$ ipython --no-banner

In [1]: import numpy as np

In [2]: import numpy.linalg as la

In [3]: np.set_printoptions(precision=2, suppress=True, linewidth=100, sign=" ")

In [4]: tidy = lambda a: np.round(a, 2) + 0

In [5]: K = np.load("x.npy")

In [6]: print(K)
[[ 0  1  0 -1 -1 -2  1 -2  1 -2 -1 -2  2  1  1  0]
 [ 1  1  1  1 -2  1 -2 -1  1  2 -2 -1 -2  0  2  0]
 [-1  2 -1  0  1  0  0 -2 -1  1 -1 -1 -2 -2  0  1]
 [ 0  2 -1 -2  0  2 -2 -1  2 -2 -1 -1 -1 -2  0 -2]
 [-1  2  1  1  0  2  1 -2  1  1 -2  1  2 -1  1 -2]
 [ 2  2  0  0 -1 -2  2  1 -1  0 -1 -1 -2  1 -1  1]
 [-1  0  0  2  0  0 -1 -1  2 -2  1  2 -2  0  1 -1]
 [-1 -2 -1 -2  0 -1 -1 -2 -2  2  1 -1  1  1  1  0]
 [ 2 -2 -1  2  0  1 -2  1  2  1  1 -2  1 -1 -2 -2]
 [ 2  2  2 -2  1 -1  1 -2  0 -1 -2  1 -1  2  1  0]
 [-1  2  0  1  0 -1  0  1 -1  0 -2 -1 -1  1  0  0]
 [ 2 -2  1  0  1  1 -1  0  2  0  2  2  2 -1 -1  2]
 [-2  0 -2 -2 -2 -2 -2  1  1  2  1  2  0 -2  1 -1]
 [-1  1  1 -2 -1  2 -2 -2 -1  0  2  2  0 -1 -2  2]
 [ 1 -1  0  2  0 -2  2 -2  0 -1 -2  1  0 -1  2  0]
 [ 2  2 -2 -2  1 -2  2 -2 -2 -1  0  1 -2  1  1  0]]

In [7]: print(np.allclose(K @ K.T, K.T @ K))
False

In [8]: print(tidy(np.sort(np.abs(la.eigvals(K)))))
[ 1.13  2.19  2.19  2.44  2.64  2.64  3.79  3.79  3.9   3.9   4.83  5.3   5.3   5.93  5.93  6.18]

In [9]: Y = la.inv(K)

In [10]: print(tidy(la.det(K) * la.det(Y)))
1.0

In [11]: print(tidy(la.slogdet(K)[0]))
1.0

In [12]: print(tidy(la.cond(K)))
84.2

In [13]: rng = np.random.default_rng(898030)

In [14]: z = rng.permutation(16)

In [15]: Y = K[:, z] * rng.choice([-1, 1], 16)

In [16]: print(Y)
[[-2  2 -2  1  1  0 -1  0  1 -2  1 -1  1  0 -2 -1]
 [-1 -2  2  2  1  1 -2  0 -2  1  1 -2 -1  1 -1  0]
 [-1 -2  1 -1  2 -1  0 -1  0  0 -1 -1  0 -1 -2  2]
 [-1 -1 -2  0  2 -1  0  2 -2  2  2 -1  2  0 -1  2]
 [ 1  2  1  0  2  1 -1  2  1  2  1 -2 -1 -1 -2  1]
 [-1 -2  0  1  2  0  1 -1  2 -2 -1 -1  0  2  1 -1]
 [ 2 -2 -2  0  0  0 -1  1 -1  0  2  1 -2 -1 -1  0]
 [-1  1  2  0 -2 -1 -1  0 -1 -1 -2  1  2 -1 -2 -1]
 [-2  1  1  0 -2 -1  2  2 -2  1  2  1 -2  2  1  1]
 [ 1 -1 -1 -1  2  2 -1  0  1 -1  0 -2  2  2 -2 -2]
 [-1 -1  0  0  2  0  0  0  0 -1 -1 -2 -1 -1  1 -1]
 [ 2  2  0 -1 -2  1  1 -2 -1  1  2  2  0  2  0  1]
 [ 2  0  2  2  0 -2 -1  1 -2 -2  1  1  2 -2  1  2]
 [ 2  0  0  1  1  1  2 -2 -2  2 -1  2  2 -1 -2  1]
 [ 1  0 -1  0 -1  0 -2  0  2 -2  0 -2 -2  1 -2  1]
 [ 1 -2 -1 -1  2 -2 -1  0  2 -2 -2  0  2  2 -2 -1]]

In [17]: U, _, Vt = la.svd(K.T @ Y)

In [18]: print(z)
[ 11  12   9   4   1   2  14  15   6   5   8  10   3   0   7  13]

In [19]: t3 = np.stack([K, -2 * K, K[::-1]])

In [20]: print(la.matrix_rank(t3.reshape(3, -1)))
2

In [21]: print(tidy(la.norm(t3, axis=(1, 2))))
[ 22.58  45.17  22.58]

In [22]: print(la.matrix_rank(t3))
[ 16  16  16]

In [23]: print(t3.shape)
(3, 16, 16)

In [24]: print(np.einsum("bij,cij->bc", t3, t3))
[[  510 -1020    58]
 [-1020  2040  -116]
 [   58  -116   510]]

In [25]: Y = K / la.norm(K, axis=1, keepdims=True)

In [26]: cov = Y @ Y.T

In [27]: print(tidy(la.norm(Y, axis=1)))
[ 1.  1.  1.  1.  1.  1.  1.  1.  1.  1.  1.  1.  1.  1.  1.  1.]

In [28]: print(tidy(np.degrees(np.arccos(np.clip(cov[6, 2], -1, 1)))))
92.29

In [29]: M = np.array([[2, 0, 2, 3, 3, 3, 1],
    ...:     [2, 1, 3, 0, 0, 1, 2],
    ...:     [3, 2, 1, 2, 3, 1, 3],
    ...:     [1, 0, 3, 2, 3, 2, 2],
    ...:     [1, 1, 0, 1, 2, 0, 0],
    ...:     [0, 0, 3, 2, 3, 1, 1],
    ...:     [3, 2, 2, 2, 1, 0, 1]])

In [30]: print(M)
[[ 2  0  2  3  3  3  1]
 [ 2  1  3  0  0  1  2]
 [ 3  2  1  2  3  1  3]
 [ 1  0  3  2  3  2  2]
 [ 1  1  0  1  2  0  0]
 [ 0  0  3  2  3  1  1]
 [ 3  2  2  2  1  0  1]]

In [31]: Y = M / la.norm(M, axis=1, keepdims=True)

In [32]: cov = Y @ Y.T

In [33]: print((np.abs(cov) > 0.9).astype(int))
[[ 1  0  0  1  0  0  0]
 [ 0  1  0  0  0  0  0]
 [ 0  0  1  0  0  0  0]
 [ 1  0  0  1  0  1  0]
 [ 0  0  0  0  1  0  0]
 [ 0  0  0  1  0  1  0]
 [ 0  0  0  0  0  0  1]]

In [34]: print(tidy(np.degrees(np.arccos(np.clip(cov[0, 5], -1, 1)))))
31.73

In [35]: print(tidy(la.norm(Y, axis=1)))
[ 1.  1.  1.  1.  1.  1.  1.]

In [36]: print(tidy(cov[0]))
[ 1.    0.57  0.79  0.93  0.69  0.85  0.7 ]

In [37]: z = rng.permutation(7)

In [38]: print(z)
[ 6  5  4  0  1  3  2]

In [39]: Y = M[z][:, z]

In [40]: print(tidy(np.sort(np.abs(la.eigvals(Y)))))
[  0.46   1.09   1.13   1.7    1.84   1.84  10.91]

In [41]: print(np.diag(Y))
[ 1  1  2  2  1  2  1]

In [42]: Y = la.inv(M)

In [43]: print((np.abs(Y) > 1e-9).astype(int))
[[ 1  1  1  1  1  1  1]
 [ 1  1  1  1  1  1  1]
 [ 1  1  1  1  1  0  1]
 [ 1  1  1  1  1  1  1]
 [ 1  1  1  1  1  1  1]
 [ 1  1  1  1  1  1  1]
 [ 1  1  1  1  1  0  0]]

In [44]: print(tidy(la.det(M) * la.det(Y)))
1.0

In [45]: print(tidy(la.slogdet(M)[0]))
1.0

In [46]: print(tidy(la.cond(M)))
135.8

In [47]: print(np.allclose(Y, M.T))
False

In [48]: feats = np.abs(np.array([[3, 2, 0, 1, 2, 1, 1, 0, -3, -1, -2],
    ...:     [2, 2, 3, 2, 3, 1, -1, -1, 0, -3, 3],
    ...:     [0, 3, -3, 2, -2, 1, -1, 1, 2, 3, -3],
    ...:     [3, -1, 1, -2, -3, -3, 3, -2, 2, -2, -1],
    ...:     [-3, 0, -1, -1, 3, -1, 1, -2, -2, -2, 1],
    ...:     [2, 0, 1, -1, 1, -3, -1, 1, 1, -1, 3],
    ...:     [2, 1, 0, 0, 1, -1, -2, 3, -1, -1, 1],
    ...:     [-2, 3, 3, -2, -2, -1, 3, 3, 3, 1, 2],
    ...:     [0, 1, 1, -2, 2, 0, 0, -1, 1, -2, -2],
    ...:     [0, 0, 1, 0, 1, 0, 3, -2, -2, 0, 3],
    ...:     [0, 3, -3, -2, 3, -2, -3, 1, -1, -2, -1]])) + np.eye(11)

In [49]: feats = feats / feats.sum(axis=1, keepdims=True)

In [50]: print(tidy(feats))
[[ 0.24  0.12  0.    0.06  0.12  0.06  0.06  0.    0.18  0.06  0.12]
 [ 0.09  0.14  0.14  0.09  0.14  0.05  0.05  0.05  0.    0.14  0.14]
 [ 0.    0.14  0.18  0.09  0.09  0.05  0.05  0.05  0.09  0.14  0.14]
 [ 0.12  0.04  0.04  0.12  0.12  0.12  0.12  0.08  0.08  0.08  0.04]
 [ 0.17  0.    0.06  0.06  0.22  0.06  0.06  0.11  0.11  0.11  0.06]
 [ 0.12  0.    0.06  0.06  0.06  0.25  0.06  0.06  0.06  0.06  0.19]
 [ 0.14  0.07  0.    0.    0.07  0.07  0.21  0.21  0.07  0.07  0.07]
 [ 0.08  0.12  0.12  0.08  0.08  0.04  0.12  0.15  0.12  0.04  0.08]
 [ 0.    0.08  0.08  0.15  0.15  0.    0.    0.08  0.15  0.15  0.15]
 [ 0.    0.    0.08  0.    0.08  0.    0.23  0.15  0.15  0.08  0.23]
 [ 0.    0.14  0.14  0.09  0.14  0.09  0.14  0.05  0.05  0.09  0.09]]

In [51]: # rows sum to 1

In [52]: print(tidy(feats @ np.ones(11)))
[ 1.  1.  1.  1.  1.  1.  1.  1.  1.  1.  1.]

In [53]: print(tidy(np.sort(np.abs(la.eigvals(feats)))[::-1]))
[ 1.    0.23  0.23  0.15  0.15  0.12  0.12  0.11  0.11  0.1   0.1 ]

In [54]: p = np.eye(11)[0]

In [55]: for _ in range(5):
    ...:     p = p @ feats
    ...:     print(p.round(2))
    ...: 
[ 0.24  0.12  0.    0.06  0.12  0.06  0.06  0.    0.18  0.06  0.12]
[ 0.11  0.08  0.06  0.08  0.13  0.06  0.08  0.07  0.11  0.1   0.12]
[ 0.09  0.07  0.08  0.07  0.12  0.07  0.1   0.09  0.1   0.09  0.12]
[ 0.09  0.07  0.08  0.07  0.12  0.07  0.1   0.09  0.1   0.09  0.11]
[ 0.09  0.08  0.08  0.07  0.12  0.07  0.1   0.09  0.1   0.09  0.11]

In [56]: Y = feats / np.sqrt((feats ** 2).mean(axis=1, keepdims=True))

In [57]: print(tidy(Y[7]))
[ 0.79  1.19  1.19  0.79  0.79  0.4   1.19  1.59  1.19  0.4   0.79]

In [58]: vec = np.array([-2, 3, -3, -3, 2, 1, 2, 2, 1, -2, 0])

In [59]: rhs = feats @ vec

In [60]: print(tidy(rhs))
[ 0.18 -0.23 -0.18  0.08  0.06 -0.06  0.93  0.38 -0.15  0.69  0.32]

In [61]: print(tidy(la.solve(feats, rhs + feats[:, 3])))
[-2.  3. -3. -2.  2.  1.  2.  2.  1. -2.  0.]

In [62]: print(tidy(la.solve(feats, -2 * rhs)))
[ 4. -6.  6.  6. -4. -2. -4. -4. -2.  4.  0.]

In [63]: print(tidy(la.solve(feats.T, feats[1])))
[ 0.  1.  0.  0.  0.  0.  0.  0.  0.  0.  0.]

In [64]: q, Rm = la.qr(feats)

In [65]: print(np.allclose(Rm.T @ Rm, feats.T @ feats))
True

In [66]: print(tidy(np.abs(np.diag(Rm))))
[ 0.39  0.26  0.18  0.14  0.14  0.15  0.24  0.13  0.15  0.08  0.11]

In [67]: print(tidy(q.T @ q))
[[ 1.  0.  0.  0.  0.  0.  0.  0.  0.  0.  0.]
 [ 0.  1.  0.  0.  0.  0.  0.  0.  0.  0.  0.]
 [ 0.  0.  1.  0.  0.  0.  0.  0.  0.  0.  0.]
 [ 0.  0.  0.  1.  0.  0.  0.  0.  0.  0.  0.]
 [ 0.  0.  0.  0.  1.  0.  0.  0.  0.  0.  0.]
 [ 0.  0.  0.  0.  0.  1.  0.  0.  0.  0.  0.]
 [ 0.  0.  0.  0.  0.  0.  1.  0.  0.  0.  0.]
 [ 0.  0.  0.  0.  0.  0.  0.  1.  0.  0.  0.]
 [ 0.  0.  0.  0.  0.  0.  0.  0.  1.  0.  0.]
 [ 0.  0.  0.  0.  0.  0.  0.  0.  0.  1.  0.]
 [ 0.  0.  0.  0.  0.  0.  0.  0.  0.  0.  1.]]

In [68]: print(tidy(q @ Rm))
[[ 0.24  0.12  0.    0.06  0.12  0.06  0.06  0.    0.18  0.06  0.12]
 [ 0.09  0.14  0.14  0.09  0.14  0.05  0.05  0.05  0.    0.14  0.14]
 [ 0.    0.14  0.18  0.09  0.09  0.05  0.05  0.05  0.09  0.14  0.14]
 [ 0.12  0.04  0.04  0.12  0.12  0.12  0.12  0.08  0.08  0.08  0.04]
 [ 0.17  0.    0.06  0.06  0.22  0.06  0.06  0.11  0.11  0.11  0.06]
 [ 0.12  0.    0.06  0.06  0.06  0.25  0.06  0.06  0.06  0.06  0.19]
 [ 0.14  0.07  0.    0.    0.07  0.07  0.21  0.21  0.07  0.07  0.07]
 [ 0.08  0.12  0.12  0.08  0.08  0.04  0.12  0.15  0.12  0.04  0.08]
 [ 0.    0.08  0.08  0.15  0.15  0.    0.    0.08  0.15  0.15  0.15]
 [ 0.    0.    0.08  0.    0.08  0.    0.23  0.15  0.15  0.08  0.23]
 [ 0.    0.14  0.14  0.09  0.14  0.09  0.14  0.05  0.05  0.09  0.09]]

In [69]: E = np.loadtxt("test3.csv", delimiter=",")

In [70]: print(E)
[[ 1. -2.  0.  0.  0.  0.  0.  0.  0.  0.  0.  0.]
 [-2. -1. -2.  0.  0.  0.  0.  0.  0.  0.  0.  0.]
 [ 0. -2. -1. -2.  0.  0.  0.  0.  0.  0.  0.  0.]
 [ 0.  0. -2.  0. -2.  0.  0.  0.  0.  0.  0.  0.]
 [ 0.  0.  0. -2. -1. -2.  0.  0.  0.  0.  0.  0.]
 [ 0.  0.  0.  0. -2. -2. -2.  0.  0.  0.  0.  0.]
 [ 0.  0.  0.  0.  0. -2.  0. -2.  0.  0.  0.  0.]
 [ 0.  0.  0.  0.  0.  0. -2. -1. -2.  0.  0.  0.]
 [ 0.  0.  0.  0.  0.  0.  0. -2. -2. -2.  0.  0.]
 [ 0.  0.  0.  0.  0.  0.  0.  0. -2. -1. -2.  0.]
 [ 0.  0.  0.  0.  0.  0.  0.  0.  0. -2.  0. -2.]
 [ 0.  0.  0.  0.  0.  0.  0.  0.  0.  0. -2. -2.]]

In [71]: Y = la.inv(E)

In [72]: print(tidy(la.cond(E)))
16.87

In [73]: print(tidy(la.det(E) * Y))
[[  256.  2560. -1536. -1792.  1536.  1024. -2560. -1024.  3072. -2048. -2048.  2048.]
 [ 2560.  1280.  -768.  -896.   768.   512. -1280.  -512.  1536. -1024. -1024.  1024.]
 [-1536.  -768.  1920.  2240. -1920. -1280.  3200.  1280. -3840.  2560.  2560. -2560.]
 [-1792.  -896.  2240.  -224.   192.   128.  -320.  -128.   384.  -256.  -256.   256.]
 [ 1536.   768. -1920.   192.  1920.  1280. -3200. -1280.  3840. -2560. -2560.  2560.]
 [ 1024.   512. -1280.   128.  1280.  -768.  1920.   768. -2304.  1536.  1536. -1536.]
 [-2560. -1280.  3200.  -320. -3200.  1920.  1280.   512. -1536.  1024.  1024. -1024.]
 [-1024.  -512.  1280.  -128. -1280.   768.   512.  -768.  2304. -1536. -1536.  1536.]
 [ 3072.  1536. -3840.   384.  3840. -2304. -1536.  2304.   384.  -256.  -256.   256.]
 [-2048. -1024.  2560.  -256. -2560.  1536.  1024. -1536.  -256.  1792.  1792. -1792.]
 [-2048. -1024.  2560.  -256. -2560.  1536.  1024. -1536.  -256.  1792.  -640.   640.]
 [ 2048.  1024. -2560.   256.  2560. -1536. -1024.  1536.   256. -1792.   640.  1792.]]

In [74]: print(tidy(la.norm(E, 2)))
5.01

In [75]: print(tidy(la.norm(E[7], 1)), tidy(la.norm(E[7], np.inf)))
5.0 2.0

In [76]: print(la.norm(E, axis=1).argmax())
5

In [77]: print(tidy(la.norm(E) ** 2 / la.norm(E, 2) ** 2))
4.23

In [78]: print(tidy(la.norm(E, 1)), tidy(la.norm(E, np.inf)))
6.0 6.0

In [79]: f = np.array([-2, 2, 0, 2, 2, 0, -1, 0, 2, -1, -1, -2])

In [80]: Y = E + np.outer(f, np.eye(12)[2])

In [81]: print(Y)
[[ 1. -2. -2.  0.  0.  0.  0.  0.  0.  0.  0.  0.]
 [-2. -1.  0.  0.  0.  0.  0.  0.  0.  0.  0.  0.]
 [ 0. -2. -1. -2.  0.  0.  0.  0.  0.  0.  0.  0.]
 [ 0.  0.  0.  0. -2.  0.  0.  0.  0.  0.  0.  0.]
 [ 0.  0.  2. -2. -1. -2.  0.  0.  0.  0.  0.  0.]
 [ 0.  0.  0.  0. -2. -2. -2.  0.  0.  0.  0.  0.]
 [ 0.  0. -1.  0.  0. -2.  0. -2.  0.  0.  0.  0.]
 [ 0.  0.  0.  0.  0.  0. -2. -1. -2.  0.  0.  0.]
 [ 0.  0.  2.  0.  0.  0.  0. -2. -2. -2.  0.  0.]
 [ 0.  0. -1.  0.  0.  0.  0.  0. -2. -1. -2.  0.]
 [ 0.  0. -1.  0.  0.  0.  0.  0.  0. -2.  0. -2.]
 [ 0.  0. -2.  0.  0.  0.  0.  0.  0.  0. -2. -2.]]

In [82]: print(la.matrix_rank(la.inv(Y) - la.inv(E), tol=1e-8))
1

In [83]: ang = np.radians(45)

In [84]: Rm = np.eye(12)

In [85]: Rm[5, 5] = Rm[10, 10] = np.cos(ang)

In [86]: Rm[5, 10], Rm[10, 5] = -np.sin(ang), np.sin(ang)

In [87]: print(tidy(Rm))
[[ 1.    0.    0.    0.    0.    0.    0.    0.    0.    0.    0.    0.  ]
 [ 0.    1.    0.    0.    0.    0.    0.    0.    0.    0.    0.    0.  ]
 [ 0.    0.    1.    0.    0.    0.    0.    0.    0.    0.    0.    0.  ]
 [ 0.    0.    0.    1.    0.    0.    0.    0.    0.    0.    0.    0.  ]
 [ 0.    0.    0.    0.    1.    0.    0.    0.    0.    0.    0.    0.  ]
 [ 0.    0.    0.    0.    0.    0.71  0.    0.    0.    0.   -0.71  0.  ]
 [ 0.    0.    0.    0.    0.    0.    1.    0.    0.    0.    0.    0.  ]
 [ 0.    0.    0.    0.    0.    0.    0.    1.    0.    0.    0.    0.  ]
 [ 0.    0.    0.    0.    0.    0.    0.    0.    1.    0.    0.    0.  ]
 [ 0.    0.    0.    0.    0.    0.    0.    0.    0.    1.    0.    0.  ]
 [ 0.    0.    0.    0.    0.    0.71  0.    0.    0.    0.    0.71  0.  ]
 [ 0.    0.    0.    0.    0.    0.    0.    0.    0.    0.    0.    1.  ]]

In [88]: Y = E @ Rm.T

In [89]: print(np.allclose(E @ E.T, Y @ Y.T))
True

In [90]: print(np.allclose(la.norm(E, axis=1), la.norm(Y, axis=1)))
True

In [91]: print(tidy(np.abs(Y - E).max(axis=0)))
[ 0.    0.    0.    0.    0.    1.41  0.    0.    0.    0.    1.41  0.  ]

In [92]: print(tidy(la.svd(E, compute_uv=False)), tidy(la.svd(Y, compute_uv=False)))
[ 5.01  4.55  3.86  3.37  3.14  2.78  2.37  2.18  1.93  1.4   0.45  0.3 ] [ 5.01  4.55  3.86  3.37  3.14  2.78  2.37  2.18  1.93  1.4   0.45  0.3 ]
